$ python3 -q
>>> import numpy as np
>>> np.set_printoptions(suppress=True, linewidth=100)
>>> M = np.load("out13.npy")
>>> M.round(2)
array([[ 0.06, -0.02, -0.1 ,  0.1 , -0.1 , -0.06,  0.06, -0.1 , -0.1 ],
       [-0.02,  0.01,  0.03, -0.03,  0.03,  0.02, -0.02,  0.03,  0.03],
       [-0.1 ,  0.03,  0.16, -0.16,  0.16,  0.1 , -0.1 ,  0.16,  0.16],
       [ 0.1 , -0.03, -0.16,  0.16, -0.16, -0.1 ,  0.1 , -0.16, -0.16],
       [-0.1 ,  0.03,  0.16, -0.16,  0.16,  0.1 , -0.1 ,  0.16,  0.16],
       [-0.06,  0.02,  0.1 , -0.1 ,  0.1 ,  0.06, -0.06,  0.1 ,  0.1 ],
       [ 0.06, -0.02, -0.1 ,  0.1 , -0.1 , -0.06,  0.06, -0.1 , -0.1 ],
       [-0.1 ,  0.03,  0.16, -0.16,  0.16,  0.1 , -0.1 ,  0.16,  0.16],
       [-0.1 ,  0.03,  0.16, -0.16,  0.16,  0.1 , -0.1 ,  0.16,  0.16]])
>>> # row 4 repeats row 2
>>> np.linalg.lstsq(M[:-1].T, M[-1])[2]
np.int32(1)
>>> np.abs(np.diag(np.linalg.qr(M)[1])) > 1e-9
array([ True, False, False, False, False, False, False, False, False])
>>> np.round(M @ np.linalg.pinv(M) @ M, 2)
array([[ 0.06, -0.02, -0.1 ,  0.1 , -0.1 , -0.06,  0.06, -0.1 , -0.1 ],
       [-0.02,  0.01,  0.03, -0.03,  0.03,  0.02, -0.02,  0.03,  0.03],
       [-0.1 ,  0.03,  0.16, -0.16,  0.16,  0.1 , -0.1 ,  0.16,  0.16],
       [ 0.1 , -0.03, -0.16,  0.16, -0.16, -0.1 ,  0.1 , -0.16, -0.16],
       [-0.1 ,  0.03,  0.16, -0.16,  0.16,  0.1 , -0.1 ,  0.16,  0.16],
       [-0.06,  0.02,  0.1 , -0.1 ,  0.1 ,  0.06, -0.06,  0.1 ,  0.1 ],
       [ 0.06, -0.02, -0.1 ,  0.1 , -0.1 , -0.06,  0.06, -0.1 , -0.1 ],
       [-0.1 ,  0.03,  0.16, -0.16,  0.16,  0.1 , -0.1 ,  0.16,  0.16],
       [-0.1 ,  0.03,  0.16, -0.16,  0.16,  0.1 , -0.1 ,  0.16,  0.16]])
>>> mat = np.loadtxt("x.csv", delimiter=",")
>>> mat
array([[ 6., -3.,  6., -3.],
       [-3.,  9., -3.,  9.],
       [ 4., -2.,  2., -1.],
       [-2.,  6., -1.,  3.]])
>>> u = np.array([3, 4, 5, 3])
>>> A2 = mat + np.outer(u, np.eye(4)[3])
>>> round(np.linalg.det(A2) / np.linalg.det(mat), 2), np.round(1 + np.linalg.solve(mat, u)[3], 2)
(np.float64(0.27), np.float64(0.27))
>>> W1 = np.array([[1, 1], [-3, 0], [-3, 2], [-2, -1]])
>>> c = np.array([0, 1])
>>> hid = np.maximum(mat @ W1 + c, 0)
>>> hid
array([[ 3., 22.],
       [ 0.,  0.],
       [ 6., 10.],
       [ 0.,  0.]])
>>> (hid > 0).astype(int)
array([[1, 1],
       [0, 0],
       [1, 1],
       [0, 0]])
>>> np.linalg.matrix_rank(hid)
np.int64(2)
>>> basis = np.array([[1, 2, 1], [0, 1, 2]])
>>> W1 @ basis
array([[ 1,  3,  3],
       [-3, -6, -3],
       [-3, -4,  1],
       [-2, -5, -4]])
>>> rng = np.random.default_rng(73626)
>>> z = rng.permutation(4)
>>> z
array([0, 1, 3, 2])
>>> A2 = mat[z][:, z]
>>> np.diag(A2)
array([6., 9., 3., 2.])
>>> np.trace(A2)
np.float64(20.0)
>>> np.allclose(A2, mat)
False
>>> feats = np.array([[2, -2, 2], [-2, -2, 2], [2, -1, 0]])
>>> A2 = feats[0, 0] * feats[1:] - np.outer(feats[1:, 0], feats[0])
>>> A2
array([[ 0, -8,  8],
       [ 0,  2, -4]])
>>> feats[:, 0] / feats[0, 0]
array([ 1., -1.,  1.])
>>> np.flatnonzero(~A2.round(6).any(axis=1))
array([], dtype=int64)
>>> A2 = np.array([[0, 0, 3, 0, 1],
...     [2, 3, 0, 2, 3],
...     [2, 2, 0, 1, 2],
...     [3, 2, 1, 2, 2],
...     [1, 0, 2, 3, 0]])
>>> basis = np.array([[0, -2, 1, -3], [1, 0, 0, 2], [1, 1, 3, 0], [3, 1, -1, 1]])
>>> F = np.block([[A2, np.zeros((5, 4))], [np.zeros((4, 5)), basis]])
>>> F
array([[ 0.,  0.,  3.,  0.,  1.,  0.,  0.,  0.,  0.],
       [ 2.,  3.,  0.,  2.,  3.,  0.,  0.,  0.,  0.],
       [ 2.,  2.,  0.,  1.,  2.,  0.,  0.,  0.,  0.],
       [ 3.,  2.,  1.,  2.,  2.,  0.,  0.,  0.,  0.],
       [ 1.,  0.,  2.,  3.,  0.,  0.,  0.,  0.,  0.],
       [ 0.,  0.,  0.,  0.,  0.,  0., -2.,  1., -3.],
       [ 0.,  0.,  0.,  0.,  0.,  1.,  0.,  0.,  2.],
       [ 0.,  0.,  0.,  0.,  0.,  1.,  1.,  3.,  0.],
       [ 0.,  0.,  0.,  0.,  0.,  3.,  1., -1.,  1.]])
>>> # splits into 2 blocks
>>> np.flatnonzero(np.linalg.matrix_power((F != 0) + (F.T != 0) + np.eye(9), 9)[2])
array([0, 1, 2, 3, 4])
>>> (np.linalg.matrix_power((F != 0) + (F.T != 0) + np.eye(9), 9) > 0).astype(int)
array([[1, 1, 1, 1, 1, 0, 0, 0, 0],
       [1, 1, 1, 1, 1, 0, 0, 0, 0],
       [1, 1, 1, 1, 1, 0, 0, 0, 0],
       [1, 1, 1, 1, 1, 0, 0, 0, 0],
       [1, 1, 1, 1, 1, 0, 0, 0, 0],
       [0, 0, 0, 0, 0, 1, 1, 1, 1],
       [0, 0, 0, 0, 0, 1, 1, 1, 1],
       [0, 0, 0, 0, 0, 1, 1, 1, 1],
       [0, 0, 0, 0, 0, 1, 1, 1, 1]])
>>> F @ F
array([[  7.,   6.,   2.,   6.,   6.,   0.,   0.,   0.,   0.],
       [ 15.,  13.,  14.,  19.,  15.,   0.,   0.,   0.,   0.],
       [  9.,   8.,  11.,  12.,  10.,   0.,   0.,   0.,   0.],
       [ 14.,  12.,  15.,  15.,  15.,   0.,   0.,   0.,   0.],
       [ 13.,  10.,   6.,   8.,  11.,   0.,   0.,   0.,   0.],
       [  0.,   0.,   0.,   0.,   0., -10.,  -2.,   6.,  -7.],
       [  0.,   0.,   0.,   0.,   0.,   6.,   0.,  -1.,  -1.],
       [  0.,   0.,   0.,   0.,   0.,   4.,   1.,  10.,  -1.],
       [  0.,   0.,   0.,   0.,   0.,   3.,  -6.,  -1.,  -6.]])
>>> q = mat.astype(float).copy()
>>> for j in range(4):
...     q[:, j] -= q[:, :j] @ (q[:, :j].T @ q[:, j])
...     q[:, j] /= np.linalg.norm(q[:, j])
... 
>>> np.round(q.T @ q, 2) + 0
array([[1., 0., 0., 0.],
       [0., 1., 0., 0.],
       [0., 0., 1., 0.],
       [0., 0., 0., 1.]])
>>> A2 = np.linalg.inv(F)
>>> np.allclose(A2, F.T)
False
>>> np.round(F @ A2, 2) + 0
array([[1., 0., 0., 0., 0., 0., 0., 0., 0.],
       [0., 1., 0., 0., 0., 0., 0., 0., 0.],
       [0., 0., 1., 0., 0., 0., 0., 0., 0.],
       [0., 0., 0., 1., 0., 0., 0., 0., 0.],
       [0., 0., 0., 0., 1., 0., 0., 0., 0.],
       [0., 0., 0., 0., 0., 1., 0., 0., 0.],
       [0., 0., 0., 0., 0., 0., 1., 0., 0.],
       [0., 0., 0., 0., 0., 0., 0., 1., 0.],
       [0., 0., 0., 0., 0., 0., 0., 0., 1.]])
>>> np.round(np.linalg.slogdet(F)[0], 2)
np.float64(1.0)
>>> A2.round(2) + 0
array([[  0.  ,  -2.  ,   5.  ,  -2.  ,   1.  ,   0.  ,   0.  ,   0.  ,   0.  ],
       [ -1.  ,  15.  , -47.  ,  25.  , -11.  ,   0.  ,   0.  ,   0.  ,   0.  ],
       [  0.  ,   4.  , -13.  ,   7.  ,  -3.  ,   0.  ,   0.  ,   0.  ,   0.  ],
       [  0.  ,  -2.  ,   7.  ,  -4.  ,   2.  ,   0.  ,   0.  ,   0.  ,   0.  ],
       [  1.  , -12.  ,  39.  , -21.  ,   9.  ,   0.  ,   0.  ,   0.  ,   0.  ],
       [  0.  ,   0.  ,   0.  ,   0.  ,   0.  ,   0.16,   0.1 ,   0.04,   0.29],
       [  0.  ,   0.  ,   0.  ,   0.  ,   0.  ,  -0.35,  -0.59,   0.16,   0.14],
       [  0.  ,   0.  ,   0.  ,   0.  ,   0.  ,   0.06,   0.16,   0.27,  -0.14],
       [  0.  ,   0.  ,   0.  ,   0.  ,   0.  ,  -0.08,   0.45,  -0.02,  -0.14]])
